$ python3 -q
>>> import numpy as np
>>> np.set_printoptions(precision=1, suppress=True, linewidth=100)
>>> def tidy(a):
...     return np.round(a, 1) + 0
... 
>>> J = np.array([[4, 2, 4, 4, 4, 2, 3, 4],
...     [1, -1, 1, 1, 1, -1, 0, 1],
...     [4, 2, 4, 4, 4, 2, 3, 4],
...     [0, -2, 0, 0, 0, -2, -1, 0],
...     [2, 0, 2, 2, 2, 0, 1, 2]])
>>> tidy(np.linalg.norm(J, 2) / np.linalg.norm(J))
np.float64(1.0)
>>> np.linalg.cond(J) > 100
np.True_
>>> np.linalg.matrix_rank(J, rtol=0.1)
np.int64(2)
>>> np.argsort(-np.linalg.norm(J, axis=0).round(6), kind="stable")[:3]
array([0, 2, 3])
>>> def softmax(z):
...     e = np.exp(z - z.max(axis=-1, keepdims=True))
...     return e / e.sum(axis=-1, keepdims=True)
... 
>>> tidy(softmax(10 * J[3]))
array([0.2, 0. , 0.2, 0.2, 0.2, 0. , 0. , 0.2])
>>> tidy(softmax(J[3]))
array([0.2, 0. , 0.2, 0.2, 0.2, 0. , 0.1, 0.2])
>>> S = J @ J.T / np.sqrt(8)
>>> tidy(softmax(S)[3] @ J)
array([ 0.2, -1.8,  0.2,  0.2,  0.2, -1.8, -0.8,  0.2])
>>> Uu, sv, Vt = np.linalg.svd(J)
>>> vecs = Vt[:(sv > 1e-8).sum()]
>>> rng = np.random.default_rng(794)
>>> vec = J[2] + 3 * J[0] + rng.integers(2) * np.eye(8)[5]
>>> vec
array([16.,  8., 16., 16., 16.,  9., 12., 16.])
>>> np.linalg.matrix_rank(np.vstack([J, vec]))
np.int64(3)
>>> tidy(np.diag(vecs.T @ vecs))
array([0.2, 0.4, 0.2, 0.2, 0.2, 0.4, 0.1, 0.2])
>>> tidy(np.linalg.norm(vec - vecs.T @ vecs @ vec))
np.float64(0.7)
>>> w1 = np.array([[3, 1], [1, 1], [2, 1], [0, 5], [0, 4], [3, 2], [2, 3], [4, 2]])
>>> coef = np.array([0, 1])
>>> hid = np.maximum(J @ w1 + coef, 0)
>>> (hid > 0).astype(int)
array([[1, 1],
       [1, 1],
       [1, 1],
       [0, 0],
       [1, 1]])
>>> W2 = np.array([[-2, -2, -3], [3, 3, -1]])
>>> w1 @ W2
array([[ -3,  -3, -10],
       [  1,   1,  -4],
       [ -1,  -1,  -7],
       [ 15,  15,  -5],
       [ 12,  12,  -4],
       [  0,   0, -11],
       [  5,   5,  -9],
       [ -2,  -2, -14]])
>>> (hid @ W2).round(6).argmax(axis=1)
array([0, 0, 0, 0, 0])
>>> vec = np.array([-2, 3, 1, -1, -3, -1, 0, -2])
>>> J @ np.ones(8)
array([27.,  3., 27., -5., 11.])
>>> (J @ vec).argmax()
np.int64(3)
>>> J @ vec
array([-24,  -9, -24,  -4, -14])
>>> (J * vec).sum(axis=1)
array([-24,  -9, -24,  -4, -14])
>>> J * vec
array([[ -8,   6,   4,  -4, -12,  -2,   0,  -8],
       [ -2,  -3,   1,  -1,  -3,   1,   0,  -2],
       [ -8,   6,   4,  -4, -12,  -2,   0,  -8],
       [  0,  -6,   0,   0,   0,   2,   0,   0],
       [ -4,   0,   2,  -2,  -6,   0,   0,  -4]])
>>> np.sign((J @ vec).round(6))
array([-1, -1, -1, -1, -1])
>>> np.einsum("ij,j->i", J, vec)
array([-24,  -9, -24,  -4, -14])
>>> W0 = np.load("block10.npy")
>>> tidy(W0)
array([[ 0.2, -0.2,  0. ,  0.1,  0.2,  0.2,  0. , -0.1,  0. , -0.2],
       [-0.2,  0.1,  0. ,  0. , -0.1, -0.1,  0. ,  0.1,  0. ,  0.2],
       [ 0. ,  0. ,  0. ,  0. ,  0. ,  0. ,  0. ,  0. ,  0. ,  0. ],
       [ 0.1,  0. ,  0. ,  0. ,  0. ,  0. ,  0. ,  0. ,  0. , -0.1],
       [ 0.2, -0.1,  0. ,  0. ,  0.2,  0.2,  0. , -0.1,  0. , -0.2],
       [ 0.2, -0.1,  0. ,  0. ,  0.2,  0.2,  0. , -0.1,  0. , -0.2],
       [ 0. ,  0. ,  0. ,  0. ,  0. ,  0. ,  0. ,  0. ,  0. ,  0. ],
       [-0.1,  0.1,  0. ,  0. , -0.1, -0.1,  0. ,  0. ,  0. ,  0.1],
       [ 0. ,  0. ,  0. ,  0. ,  0. ,  0. ,  0. ,  0. ,  0. ,  0. ],
       [-0.2,  0.2,  0. , -0.1, -0.2, -0.2,  0. ,  0.1,  0. ,  0.2]])
>>> Uu, sv, Vt = np.linalg.svd(W0)
>>> vecs = Vt[:(sv > 1e-8).sum()]
>>> vec = W0[5] + 3 * W0[0] + rng.integers(2) * np.eye(10)[6]
>>> tidy(vec)
array([ 0.9, -0.6,  0.1,  0.2,  0.8,  0.8, -0.1, -0.4,  0.1, -0.9])
>>> tidy(vecs.T @ vecs)
array([[ 0.2, -0.2,  0. ,  0.1,  0.2,  0.2,  0. , -0.1,  0. , -0.2],
       [-0.2,  0.1,  0. ,  0. , -0.1, -0.1,  0. ,  0.1,  0. ,  0.2],
       [ 0. ,  0. ,  0. ,  0. ,  0. ,  0. ,  0. ,  0. ,  0. ,  0. ],
       [ 0.1,  0. ,  0. ,  0. ,  0. ,  0. ,  0. ,  0. ,  0. , -0.1],
       [ 0.2, -0.1,  0. ,  0. ,  0.2,  0.2,  0. , -0.1,  0. , -0.2],
       [ 0.2, -0.1,  0. ,  0. ,  0.2,  0.2,  0. , -0.1,  0. , -0.2],
       [ 0. ,  0. ,  0. ,  0. ,  0. ,  0. ,  0. ,  0. ,  0. ,  0. ],
       [-0.1,  0.1,  0. ,  0. , -0.1, -0.1,  0. ,  0. ,  0. ,  0.1],
       [ 0. ,  0. ,  0. ,  0. ,  0. ,  0. ,  0. ,  0. ,  0. ,  0. ],
       [-0.2,  0.2,  0. , -0.1, -0.2, -0.2,  0. ,  0.1,  0. ,  0.2]])
>>> tidy(np.diag(vecs.T @ vecs))
array([0.2, 0.1, 0. , 0. , 0.2, 0.2, 0. , 0. , 0. , 0.2])
>>> tidy(np.linalg.norm(vec - vecs.T @ vecs @ vec))
np.float64(0.0)
>>> t = np.radians(180)
>>> r_ = np.eye(10)
>>> r_[2, 2] = r_[8, 8] = np.cos(t)
>>> r_[2, 8], r_[8, 2] = -np.sin(t), np.sin(t)
>>> tidy(r_)
array([[ 1.,  0.,  0.,  0.,  0.,  0.,  0.,  0.,  0.,  0.],
       [ 0.,  1.,  0.,  0.,  0.,  0.,  0.,  0.,  0.,  0.],
       [ 0.,  0., -1.,  0.,  0.,  0.,  0.,  0.,  0.,  0.],
       [ 0.,  0.,  0.,  1.,  0.,  0.,  0.,  0.,  0.,  0.],
       [ 0.,  0.,  0.,  0.,  1.,  0.,  0.,  0.,  0.,  0.],
       [ 0.,  0.,  0.,  0.,  0.,  1.,  0.,  0.,  0.,  0.],
       [ 0.,  0.,  0.,  0.,  0.,  0.,  1.,  0.,  0.,  0.],
       [ 0.,  0.,  0.,  0.,  0.,  0.,  0.,  1.,  0.,  0.],
       [ 0.,  0.,  0.,  0.,  0.,  0.,  0.,  0., -1.,  0.],
       [ 0.,  0.,  0.,  0.,  0.,  0.,  0.,  0.,  0.,  1.]])
>>> A2 = W0 @ r_.T
>>> tidy(np.linalg.svd(W0, compute_uv=False)), tidy(np.linalg.svd(A2, compute_uv=False))
(array([1., 0., 0., 0., 0., 0., 0., 0., 0., 0.]), array([1., 0., 0., 0., 0., 0., 0., 0., 0., 0.]))
>>> tidy(A2)
array([[ 0.2, -0.2,  0. ,  0.1,  0.2,  0.2,  0. , -0.1,  0. , -0.2],
       [-0.2,  0.1,  0. ,  0. , -0.1, -0.1,  0. ,  0.1,  0. ,  0.2],
       [ 0. ,  0. ,  0. ,  0. ,  0. ,  0. ,  0. ,  0. ,  0. ,  0. ],
       [ 0.1,  0. ,  0. ,  0. ,  0. ,  0. ,  0. ,  0. ,  0. , -0.1],
       [ 0.2, -0.1,  0. ,  0. ,  0.2,  0.2,  0. , -0.1,  0. , -0.2],
       [ 0.2, -0.1,  0. ,  0. ,  0.2,  0.2,  0. , -0.1,  0. , -0.2],
       [ 0. ,  0. ,  0. ,  0. ,  0. ,  0. ,  0. ,  0. ,  0. ,  0. ],
       [-0.1,  0.1,  0. ,  0. , -0.1, -0.1,  0. ,  0. ,  0. ,  0.1],
       [ 0. ,  0. ,  0. ,  0. ,  0. ,  0. ,  0. ,  0. ,  0. ,  0. ],
       [-0.2,  0.2,  0. , -0.1, -0.2, -0.2,  0. ,  0.1,  0. ,  0.2]])
>>> tidy(np.abs(A2 - W0).max(axis=0))
array([0., 0., 0., 0., 0., 0., 0., 0., 0., 0.])
>>> tidy(np.linalg.det(r_)), np.trace(r_)
(np.float64(1.0), np.float64(6.0))
>>> np.allclose(np.linalg.norm(W0, axis=1), np.linalg.norm(A2, axis=1))
True
>>> M = np.loadtxt("layer2.csv", delimiter=",")
>>> M
array([[  5.,  -5., -15.,   5.,   5.,  -5.,   5., -15.],
       [  2.,  -2.,  -6.,   2.,   2.,  -2.,   2.,  -6.],
       [ -5.,   5.,  15.,  -5.,  -5.,   5.,  -5.,  15.],
       [ -5.,   5.,  15.,  -5.,  -5.,   5.,  -5.,  15.],
       [  0.,   0.,   0.,   0.,   0.,   0.,   0.,   0.],
       [  3.,  -3.,  -9.,   3.,   3.,  -3.,   3.,  -9.],
       [  2.,  -2.,  -6.,   2.,   2.,  -2.,   2.,  -6.],
       [ -3.,   3.,   9.,  -3.,  -3.,   3.,  -3.,   9.],
       [  1.,  -1.,  -3.,   1.,   1.,  -1.,   1.,  -3.]])
>>> [round(float(x), 1) for x in np.linalg.svd(M, compute_uv=False)[:3]]
[49.5, 0.0, 0.0]
>>> t3 = np.stack([M, -2 * M, M[::-1]])
>>> t3.shape
(3, 9, 8)
>>> rank = np.linalg.matrix_rank(M)
>>> rank
np.int64(1)
>>> ns = np.linalg.svd(M)[2][rank:].T
>>> [int(np.linalg.matrix_rank(M[:, :j + 1])) for j in range(8)]
[1, 1, 1, 1, 1, 1, 1, 1]
>>> A2 = np.array([[2, 2, -2, 2],
...     [0, 1, 1, -2],
...     [0, -2, -2, -2],
...     [-2, -2, 0, 0],
...     [-2, 2, 0, 0],
...     [-2, -1, 2, 2],
...     [-2, 0, 1, 2],
...     [1, -1, -2, 1],
...     [0, 1, 1, -1],
...     [-2, 1, 0, 1]])
>>> K = A2.T @ A2
>>> K
array([[ 25,   3, -12,  -5],
       [  3,  21,   2,   3],
       [-12,   2,  19,   1],
       [ -5,   3,   1,  23]])
>>> f, r1 = K[2], K[1]
>>> f @ f
np.int64(510)
>>> p = (f @ r1) / (f @ f) * f
>>> np.outer(f, r1)
array([[ -36, -252,  -24,  -36],
       [   6,   42,    4,    6],
       [  57,  399,   38,   57],
       [   3,   21,    2,    3]])
>>> tidy(p)
array([-1.1,  0.2,  1.8,  0.1])
>>> tidy(np.linalg.norm(f + r1) ** 2 + np.linalg.norm(f - r1) ** 2)
np.float64(1946.0)
>>> vec = np.array([-2, -2, 1, 3])
>>> target = K @ vec
>>> target
array([-83, -37,  42,  74])
>>> tidy(np.linalg.solve(K, -3 * target))
array([ 6.,  6., -3., -9.])
>>> tidy(np.linalg.solve(K, target))
array([-2., -2.,  1.,  3.])
>>> vals, vecs = np.linalg.eigvalsh(K)
Traceback (most recent call last):
  File "<python-input-79>", line 1, in <module>
    vals, vecs = np.linalg.eigvalsh(K)
    ^^^^^^^^^^
ValueError: too many values to unpack (expected 2)
>>> vals, vecs = np.linalg.eigh(K)
>>> (vals > 1e-8).sum(), (vals < -1e-8).sum()
(np.int64(4), np.int64(0))
>>> tidy(vecs.T @ vecs)
array([[1., 0., 0., 0.],
       [0., 1., 0., 0.],
       [0., 0., 1., 0.],
       [0., 0., 0., 1.]])
>>> tidy(np.linalg.eigvalsh(K @ K))
array([  63.9,  382.3,  598.2, 1295.6])
>>> A2 = K + rng.integers(-2, 3, (4, 3)) @ rng.integers(-2, 3, (3, 4))
>>> A2
array([[ 23,   8, -15,  -9],
       [ -1,  17,   4,  -1],
       [-14,  -1,  19,  -1],
       [ -5,  10,  -3,  21]])
>>> A2 - K
array([[-2,  5, -3, -4],
       [-4, -4,  2, -4],
       [-2, -3,  0, -2],
       [ 0,  7, -4, -2]])
>>> tidy(np.linalg.svd(A2 - K, compute_uv=False))
array([11.4,  7.8,  1.2,  0. ])
>>> data = np.load("dump.npy")
>>> data
array([[  3,   0, -15, -12, -15,   9,   0, -15,  -3],
       [  1,   0,  -5,  -4,  -5,   3,   0,  -5,  -1],
       [  0,   0,   0,   0,   0,   0,   0,   0,   0],
       [  2,   0, -10,  -8, -10,   6,   0, -10,  -2],
       [  2,   0, -10,  -8, -10,   6,   0, -10,  -2],
       [  3,   0, -15, -12, -15,   9,   0, -15,  -3]])
>>> Uu, sv, Vt = np.linalg.svd(data)
>>> vecs = Vt[:(sv > 1e-8).sum()]
>>> vec = data[0] + 3 * data[2] + rng.integers(2) * np.eye(9)[0]
>>> vec
array([  3.,   0., -15., -12., -15.,   9.,   0., -15.,  -3.])
>>> tidy(np.diag(vecs.T @ vecs))
array([0. , 0. , 0.2, 0.2, 0.2, 0.1, 0. , 0.2, 0. ])
>>> np.linalg.matrix_rank(np.vstack([data, vec]))
np.int64(1)
>>> tidy(np.linalg.norm(vec - vecs.T @ vecs @ vec))
np.float64(0.0)
>>> tidy(vecs.T @ vecs)
array([[ 0. ,  0. ,  0. ,  0. ,  0. ,  0. ,  0. ,  0. ,  0. ],
       [ 0. ,  0. ,  0. ,  0. ,  0. ,  0. ,  0. ,  0. ,  0. ],
       [ 0. ,  0. ,  0.2,  0.2,  0.2, -0.1,  0. ,  0.2,  0. ],
       [ 0. ,  0. ,  0.2,  0.2,  0.2, -0.1,  0. ,  0.2,  0. ],
       [ 0. ,  0. ,  0.2,  0.2,  0.2, -0.1,  0. ,  0.2,  0. ],
       [ 0. ,  0. , -0.1, -0.1, -0.1,  0.1,  0. , -0.1,  0. ],
       [ 0. ,  0. ,  0. ,  0. ,  0. ,  0. ,  0. ,  0. ,  0. ],
       [ 0. ,  0. ,  0.2,  0.2,  0.2, -0.1,  0. ,  0.2,  0. ],
       [ 0. ,  0. ,  0. ,  0. ,  0. ,  0. ,  0. ,  0. ,  0. ]])
>>> np.argsort(-np.linalg.norm(data, axis=0).round(6), kind="stable")[:3]
array([2, 4, 7])
>>> np.linalg.cond(data) > 100
np.True_
>>> np.linalg.matrix_rank(data, rtol=0.1)
np.int64(1)
>>> tidy(np.linalg.norm(data, 2) / np.linalg.norm(data))
np.float64(1.0)
>>> Uu, sv, Vt = np.linalg.svd(data)
>>> np.argmax(sv[:-1] / (sv[1:] + 1e-6)) + 1
np.int64(1)
>>> tidy(sv)
array([52.5,  0. ,  0. ,  0. ,  0. ,  0. ])
>>> A2 = Uu[:, :1] @ np.diag(sv[:1]) @ Vt[:1]
>>> tidy(np.linalg.norm(data - A2, 2)), tidy(sv[1])
(np.float64(0.0), np.float64(0.0))
>>> tidy(np.abs(data - A2).max())
np.float64(0.0)
>>> np.linalg.matrix_rank(data, rtol=0.05)
np.int64(1)
>>> tidy(np.linalg.norm(data - A2) / np.linalg.norm(data))
np.float64(0.0)
